>>> import numpy as np
>>> np.set_printoptions(precision=2, suppress=True, linewidth=140, floatmode="fixed")
>>> A = np.loadtxt("block10.csv", delimiter=",")
>>> print(A)
[[ -0.39  14.37  -5.83   4.80]
 [ 24.62 -23.75 -11.16 -15.87]
 [ 27.35  -8.53   6.33  -7.88]
 [  8.91  -6.32  21.14  21.74]
 [ -4.35   0.51 -23.60  10.02]
 [  4.85   4.92  -3.20  17.91]
 [ 18.79 -10.54  18.82   0.06]
 [  0.47  -9.73  -0.96 -10.49]
 [ -4.74   4.26 -12.57  -7.30]
 [  5.63  -9.48  10.95  19.97]
 [  3.41   6.52  -3.10  36.03]
 [ 20.17  21.42   6.82   0.94]
 [ 32.82 -13.07 -39.24  -5.39]
 [  8.54 -60.85  20.77 -43.72]
 [  3.25 -11.07 -17.00 -31.40]
 [-25.59   0.02  14.93  17.78]
 [  9.15  12.83 -18.51 -10.94]
 [  2.39  23.04  15.12  22.63]
 [-12.13   0.69 -20.24  10.47]
 [  6.03  -4.17  -1.34  13.12]
 [  4.53  27.73  -6.75  30.05]
 [-21.31  15.28 -16.25   3.52]
 [ -6.09  20.56  20.63  27.32]
 [ 13.13 -22.55  -2.46   9.18]
 [-33.93  40.08 -16.07   9.34]
 [ -0.82  28.84 -11.29  -8.11]
 [ -4.45 -29.92  -4.09   8.47]
 [ 14.79   0.32 -17.41  -3.70]
 [  1.43   5.85  -5.92  -6.67]
 [ -4.70  21.59 -22.43 -23.55]
 [ 28.14  28.96  16.40 -23.57]]
>>> hat = A @ np.linalg.solve(A.T @ A, A.T)
>>> round(np.trace(hat), 2)
np.float64(4.0)
>>> cov = np.cov(A, rowvar=False)
>>> cov
array([[227.24, -97.79,  26.04, -82.91],
       [-97.79, 429.67, -44.40, 125.77],
       [ 26.04, -44.40, 241.62,  51.91],
       [-82.91, 125.77,  51.91, 341.73]])
>>> np.argwhere(np.triu(np.abs(np.corrcoef(A.T)) > 0.8, 1))
array([], shape=(0, 2), dtype=int64)
>>> cov.shape
(4, 4)
>>> round(np.corrcoef(A[:, 1], A[:, 2])[0, 1], 2)
np.float64(-0.14)
>>> np.corrcoef(A.T)
array([[ 1.00, -0.31,  0.11, -0.30],
       [-0.31,  1.00, -0.14,  0.33],
       [ 0.11, -0.14,  1.00,  0.18],
       [-0.30,  0.33,  0.18,  1.00]])
>>> np.kron(np.eye(2, dtype=int), cov)
array([[227.24, -97.79,  26.04, -82.91,   0.00,  -0.00,   0.00,  -0.00],
       [-97.79, 429.67, -44.40, 125.77,  -0.00,   0.00,  -0.00,   0.00],
       [ 26.04, -44.40, 241.62,  51.91,   0.00,  -0.00,   0.00,   0.00],
       [-82.91, 125.77,  51.91, 341.73,  -0.00,   0.00,   0.00,   0.00],
       [  0.00,  -0.00,   0.00,  -0.00, 227.24, -97.79,  26.04, -82.91],
       [ -0.00,   0.00,  -0.00,   0.00, -97.79, 429.67, -44.40, 125.77],
       [  0.00,  -0.00,   0.00,   0.00,  26.04, -44.40, 241.62,  51.91],
       [ -0.00,   0.00,   0.00,   0.00, -82.91, 125.77,  51.91, 341.73]])
>>> round(np.einsum("ii->", cov), 2)
np.float64(1240.27)
>>> print(round(np.einsum("ij,ji->", cov, cov), 2))
486618.54
>>> np.linalg.eigvals(cov)
array([567.65, 155.29, 201.83, 315.50])
>>> round(np.linalg.eigvals(cov).sum().real, 2)
np.float64(1240.27)
>>> z = A[:, 2] > np.median(A[:, 2])
>>> f = A[z].mean(axis=0) - A[~z].mean(axis=0)
>>> round((((A - A.mean(axis=0)) @ f > 0) == z).mean(), 2)
np.float64(0.94)
>>> E = np.array([[1.0, 0.9, 0.81, 0.73, 0.66, 0.59],
...     [0.9, 1.0, 0.9, 0.81, 0.73, 0.66],
...     [0.81, 0.9, 1.0, 0.9, 0.81, 0.73],
...     [0.73, 0.81, 0.9, 1.0, 0.9, 0.81],
...     [0.66, 0.73, 0.81, 0.9, 1.0, 0.9],
...     [0.59, 0.66, 0.73, 0.81, 0.9, 1.0]])
>>> print(E)
[[1.00 0.90 0.81 0.73 0.66 0.59]
 [0.90 1.00 0.90 0.81 0.73 0.66]
 [0.81 0.90 1.00 0.90 0.81 0.73]
 [0.73 0.81 0.90 1.00 0.90 0.81]
 [0.66 0.73 0.81 0.90 1.00 0.90]
 [0.59 0.66 0.73 0.81 0.90 1.00]]
>>> x0 = np.array([3, 2, 0, 0, 2, 0])
>>> h1 = np.maximum(E @ x0, 0)
>>> np.flatnonzero(h1 > 1e-9)
array([0, 1, 2, 3, 4, 5])
>>> h1
array([6.12, 6.16, 5.85, 5.61, 5.44, 4.89])
>>> np.maximum(E @ x0, 0) - np.maximum(-E @ x0, 0)
array([6.12, 6.16, 5.85, 5.61, 5.44, 4.89])
>>> print(E.T @ h1)
[26.97 28.68 29.38 29.19 28.16 26.28]
>>> E * (h1 > 1e-9)[:, None]
array([[1.00, 0.90, 0.81, 0.73, 0.66, 0.59],
       [0.90, 1.00, 0.90, 0.81, 0.73, 0.66],
       [0.81, 0.90, 1.00, 0.90, 0.81, 0.73],
       [0.73, 0.81, 0.90, 1.00, 0.90, 0.81],
       [0.66, 0.73, 0.81, 0.90, 1.00, 0.90],
       [0.59, 0.66, 0.73, 0.81, 0.90, 1.00]])
>>> print(np.maximum(E @ (3 * x0), 0))
[18.36 18.48 17.55 16.83 16.32 14.67]
>>> np.tanh(E @ x0)
array([1.00, 1.00, 1.00, 1.00, 1.00, 1.00])
>>> low = np.linalg.cholesky(E)
>>> round(np.prod(np.diag(low)) ** 2, 2), np.round(np.linalg.det(E), 2)
(np.float64(0.0), np.float64(0.0))
>>> np.diag(low) ** 2
array([1.00, 0.19, 0.19, 0.19, 0.19, 0.19])
>>> print(E / np.sqrt(np.outer(np.diag(E), np.diag(E))))
[[1.00 0.90 0.81 0.73 0.66 0.59]
 [0.90 1.00 0.90 0.81 0.73 0.66]
 [0.81 0.90 1.00 0.90 0.81 0.73]
 [0.73 0.81 0.90 1.00 0.90 0.81]
 [0.66 0.73 0.81 0.90 1.00 0.90]
 [0.59 0.66 0.73 0.81 0.90 1.00]]
